% python3 -q
>>> import numpy as np
>>> np.set_printoptions(precision=3, suppress=True, linewidth=200)
>>> def rnd(a):
...     return np.round(a, 3) + 0
... 
>>> K = np.load("case19.npy")
>>> print(K)
[[ 2.  2.  6.  0.  0.  0.  0.  0.  0.  0.  0.  0.  0.]
 [ 5.  6.  3.  0.  0.  0.  0.  0.  0.  0.  0.  0.  0.]
 [ 5.  7.  6.  0.  0.  0.  0.  0.  0.  0.  0.  0.  0.]
 [ 0.  0.  0. -2.  2. -1. -2. -1.  3.  0. -1.  0. -3.]
 [ 0.  0.  0.  1.  0.  2.  2. -2. -1.  1. -2.  1.  0.]
 [ 0.  0.  0. -2.  2. -3. -3.  3. -2.  3.  2.  0.  1.]
 [ 0.  0.  0.  0.  3.  0.  3. -3.  0. -2.  1.  3.  1.]
 [ 0.  0.  0. -3.  1. -2.  0. -1. -1.  0.  2.  3. -1.]
 [ 0.  0.  0. -1.  2. -2. -1.  3.  3.  3.  1. -3.  1.]
 [ 0.  0.  0. -3.  0.  3.  2. -2.  1.  3. -3.  1.  3.]
 [ 0.  0.  0. -3. -3.  2.  3. -1.  3.  1.  2.  3.  2.]
 [ 0.  0.  0.  1.  2. -3.  1. -1. -2. -2.  2.  1.  1.]
 [ 0.  0.  0.  3.  1. -3.  3. -2.  1.  2. -2.  1. -2.]]
>>> # 2 blocks once reordered
>>> K.inv()
Traceback (most recent call last):
  File "<python-input-6>", line 1, in <module>
    K.inv()
    ^^^^^
AttributeError: 'numpy.ndarray' object has no attribute 'inv'
>>> print(rnd(np.abs(np.linalg.eigvals(K)).max()))
14.219
>>> print(np.allclose(K, K.T))
False
>>> print(rnd(np.sort(np.abs(np.linalg.eigvals(K)))))
[ 1.128  1.345  1.345  1.453  1.453  5.352  5.352  5.509  5.509  5.675  5.719  5.719 14.219]
>>> print(np.trace(K))
18.0
